>>> import numpy as np
>>> np.set_printoptions(precision=1, suppress=True, linewidth=200, sign=" ")
>>> rng = np.random.default_rng(46709)
>>> mat = rng.normal(size=(13, 5)) + 10 * np.array([1, 1, 2, 0, 1])
>>> print(mat.round(1) + 0)
[[10.1  9.5 20.8  1.6  9. ]
 [11.   9.1 19.2 -1.1  8.9]
 [ 7.6 10.6 17.5  0.8  9.9]
 [ 9.7 11.1 19.5  1.8 12. ]
 [10.4 11.  20.3 -0.2  9.9]
 [ 9.1 10.2 19.9 -0.3  9.6]
 [10.5 10.  19.9  1.4 11.3]
 [10.4  9.2 19.6  0.   9.5]
 [ 8.7  9.1 21.8 -1.2  8. ]
 [11.7  8.2 19.7 -1.1  9.9]
 [10.1  9.3 20.2 -0.8  9.3]
 [ 9.3 11.7 21.  -1.1 10.8]
 [11.2 12.4 20.3  0.   9. ]]
>>> Xc = mat - mat.mean(axis=0)
>>> evecs = np.linalg.svd(Xc)[2][:1]
>>> B = Xc - Xc @ evecs.T @ evecs
>>> print((Xc @ evecs.T).std(axis=0))
[ 1.5]
>>> print(np.linalg.norm(B, axis=1).round(6).argmax())
2
>>> print(B.std(axis=0))
[ 1.   0.8  0.9  0.7  0.7]
>>> z = mat[:, 3] > np.median(mat[:, 3])
>>> u = mat[z].mean(axis=0) - mat[~z].mean(axis=0)
>>> print(((mat - mat.mean(axis=0)) @ u > 0).astype(int))
[ 1  0  1  1  1  0  1  0  0  0  0  0  1]
>>> B = mat + rng.integers(-2, 3, (13, 1)) @ rng.integers(-2, 3, (1, 5))
>>> print(B.round(1) + 0)
[[10.1  7.5 19.8  1.6  9. ]
 [11.   9.1 19.2 -1.1  8.9]
 [ 7.6  8.6 16.5  0.8  9.9]
 [ 9.7  7.1 17.5  1.8 12. ]
 [10.4 13.  21.3 -0.2  9.9]
 [ 9.1 12.2 20.9 -0.3  9.6]
 [10.5 10.  19.9  1.4 11.3]
 [10.4  5.2 17.6  0.   9.5]
 [ 8.7 11.1 22.8 -1.2  8. ]
 [11.7  4.2 17.7 -1.1  9.9]
 [10.1  9.3 20.2 -0.8  9.3]
 [ 9.3  7.7 19.  -1.1 10.8]
 [11.2 12.4 20.3  0.   9. ]]
>>> print(np.linalg.matrix_rank(B - mat, tol=1e-8))
1
>>> print(np.round(np.linalg.svd(B - mat, compute_uv=False), 1) + 0)
[ 10.2   0.    0.    0.    0. ]
>>> print(B - mat)
[[ 0. -2. -1.  0.  0.]
 [ 0.  0.  0.  0.  0.]
 [ 0. -2. -1.  0.  0.]
 [ 0. -4. -2.  0.  0.]
 [ 0.  2.  1.  0.  0.]
 [ 0.  2.  1.  0.  0.]
 [ 0.  0.  0.  0.  0.]
 [ 0. -4. -2.  0.  0.]
 [ 0.  2.  1.  0.  0.]
 [ 0. -4. -2.  0.  0.]
 [ 0.  0.  0.  0.  0.]
 [ 0. -4. -2.  0.  0.]
 [ 0.  0.  0.  0.  0.]]
>>> print(np.abs(B - mat).sum(axis=1))
[ 3.  0.  3.  6.  3.  3.  0.  6.  3.  6.  0.  6.  0.]
>>> Xc = mat - mat.mean(axis=0)
>>> left, sv, Vt = np.linalg.svd(Xc, full_matrices=False)
>>> print((np.sign(left[:, 0]) == np.sign(left[0, 0])).astype(int))
[ 1  1  0  0  0  0  0  1  1  1  1  0  0]
>>> print(np.round((sv ** 2).sum() ** 2 / (sv ** 4).sum(), 1))
3.8
>>> print(sv ** 2 / (sv ** 2).sum())
[ 0.4  0.2  0.2  0.1  0.1]
>>> print(np.round(Xc.mean(axis=0), 1) + 0)
[ 0.  0.  0.  0.  0.]
>>> print(np.abs(Vt[0]).argmax())
3
>>> print(np.linalg.matrix_rank(Xc))
5
>>> print(np.searchsorted(np.cumsum(sv ** 2) / (sv ** 2).sum(), 0.9) + 1)
4
>>> print(np.abs(Vt[-1]))
[ 0.3  0.3  0.3  0.4  0.8]
>>> u = np.array([-9, -7, -8, 1, -3, -6, -3, -6, -1]) + 0.5
>>> K = np.eye(9) - 2 * np.outer(u, u) / (u @ u)
>>> print(K.round(1) + 0)
[[ 0.4 -0.4 -0.5  0.1 -0.2 -0.4 -0.2 -0.4  0. ]
 [-0.4  0.7 -0.4  0.1 -0.1 -0.3 -0.1 -0.3  0. ]
 [-0.5 -0.4  0.5  0.1 -0.2 -0.3 -0.2 -0.3  0. ]
 [ 0.1  0.1  0.1  1.   0.   0.1  0.   0.1  0. ]
 [-0.2 -0.1 -0.2  0.   0.9 -0.1 -0.1 -0.1  0. ]
 [-0.4 -0.3 -0.3  0.1 -0.1  0.8 -0.1 -0.2  0. ]
 [-0.2 -0.1 -0.2  0.  -0.1 -0.1  0.9 -0.1  0. ]
 [-0.4 -0.3 -0.3  0.1 -0.1 -0.2 -0.1  0.8  0. ]
 [ 0.   0.   0.   0.   0.   0.   0.   0.   1. ]]
>>> # symmetric
>>> w, evecs = np.linalg.eigh(K)
>>> print(np.unique(w.round(6) + 0, return_counts=True)[1])
[ 1  8]
>>> print((w > 1e-8).sum(), (w < -1e-8).sum())
8 1
>>> print(round(w.sum(), 1), np.trace(K))
7.0 7.0
>>> print(np.round(evecs.T @ evecs, 1) + 0)
[[ 1.  0.  0.  0.  0.  0.  0.  0.  0.]
 [ 0.  1.  0.  0.  0.  0.  0.  0.  0.]
 [ 0.  0.  1.  0.  0.  0.  0.  0.  0.]
 [ 0.  0.  0.  1.  0.  0.  0.  0.  0.]
 [ 0.  0.  0.  0.  1.  0.  0.  0.  0.]
 [ 0.  0.  0.  0.  0.  1.  0.  0.  0.]
 [ 0.  0.  0.  0.  0.  0.  1.  0.  0.]
 [ 0.  0.  0.  0.  0.  0.  0.  1.  0.]
 [ 0.  0.  0.  0.  0.  0.  0.  0.  1.]]
>>> x0 = np.array([1, -2, -1, 0, -1, -3, -3, 2, 0])
>>> rhs = K @ x0
>>> b, lr = np.zeros(9), 1 / np.linalg.norm(K, 2) ** 2
>>> for i in range(4):
...     b -= lr * K.T @ (K @ b - rhs)
...     if i % 1 == 0: print(i, round(np.linalg.norm(K @ b - rhs), 1))
... 
0 0.0
1 0.0
2 0.0
3 0.0
>>> print(b.round(1) + 0)
[ 1. -2. -1.  0. -1. -3. -3.  2.  0.]
>>> print(np.allclose(K @ K.T, K.T @ K))
True
>>> print(np.allclose(K, K.T))
True
>>> print(np.round(np.linalg.matrix_power(K, 4), 1) + 0)
[[ 1.  0.  0.  0.  0.  0.  0.  0.  0.]
 [ 0.  1.  0.  0.  0.  0.  0.  0.  0.]
 [ 0.  0.  1.  0.  0.  0.  0.  0.  0.]
 [ 0.  0.  0.  1.  0.  0.  0.  0.  0.]
 [ 0.  0.  0.  0.  1.  0.  0.  0.  0.]
 [ 0.  0.  0.  0.  0.  1.  0.  0.  0.]
 [ 0.  0.  0.  0.  0.  0.  1.  0.  0.]
 [ 0.  0.  0.  0.  0.  0.  0.  1.  0.]
 [ 0.  0.  0.  0.  0.  0.  0.  0.  1.]]
>>> assert K == K.T
Traceback (most recent call last):
  File "<python-input-47>", line 1, in <module>
    assert K == K.T
           ^^^^^^^^
ValueError: The truth value of an array with more than one element is ambiguous. Use a.any() or a.all()
>>> B = K / np.linalg.norm(K, axis=1, keepdims=True)
>>> C2 = B @ B.T
>>> print(C2.round(1) + 0)
[[ 1.  0.  0.  0.  0.  0.  0.  0.  0.]
 [ 0.  1.  0.  0.  0.  0.  0.  0.  0.]
 [ 0.  0.  1.  0.  0.  0.  0.  0.  0.]
 [ 0.  0.  0.  1.  0.  0.  0.  0.  0.]
 [ 0.  0.  0.  0.  1.  0.  0.  0.  0.]
 [ 0.  0.  0.  0.  0.  1.  0.  0.  0.]
 [ 0.  0.  0.  0.  0.  0.  1.  0.  0.]
 [ 0.  0.  0.  0.  0.  0.  0.  1.  0.]
 [ 0.  0.  0.  0.  0.  0.  0.  0.  1.]]
>>> print(C2[8].round(1) + 0)
[ 0.  0.  0.  0.  0.  0.  0.  0.  1.]
>>> print((np.abs(C2) > 0.9).astype(int))
[[ 1  0  0  0  0  0  0  0  0]
 [ 0  1  0  0  0  0  0  0  0]
 [ 0  0  1  0  0  0  0  0  0]
 [ 0  0  0  1  0  0  0  0  0]
 [ 0  0  0  0  1  0  0  0  0]
 [ 0  0  0  0  0  1  0  0  0]
 [ 0  0  0  0  0  0  1  0  0]
 [ 0  0  0  0  0  0  0  1  0]
 [ 0  0  0  0  0  0  0  0  1]]
>>> print(np.linalg.norm(B, axis=1))
[ 1.  1.  1.  1.  1.  1.  1.  1.  1.]
>>> x0 = np.array([2, 2, 3, 0, 0])
>>> rhs = mat @ x0
>>> print(np.round(np.linalg.solve(mat.T @ mat, mat.T @ rhs), 1) + 0)
[ 2.  2.  3.  0.  0.]
>>> print(np.round(np.linalg.pinv(mat) @ mat, 1) + 0)
[[ 1.  0.  0.  0.  0.]
 [ 0.  1.  0.  0.  0.]
 [ 0.  0.  1.  0.  0.]
 [ 0.  0.  0.  1.  0.]
 [ 0.  0.  0.  0.  1.]]
>>> rhs = rhs + 0.1 * rng.normal(size=13)
>>> print(rhs)
[ 101.8   97.7   89.2  100.1  103.8   98.2  100.9   97.7  100.7   98.7   99.4  104.6  108.3]
>>> b, *_ = np.linalg.lstsq(mat, rhs)
>>> print(b.round())
[ 2.  2.  3.  0. -0.]
>>> print([round(float(np.linalg.norm(np.linalg.solve(mat.T @ mat + lam * np.eye(5), mat.T @ rhs))), 2) for lam in (0, 1, 10, 100)])
[4.13, 4.06, 3.87, 3.76]
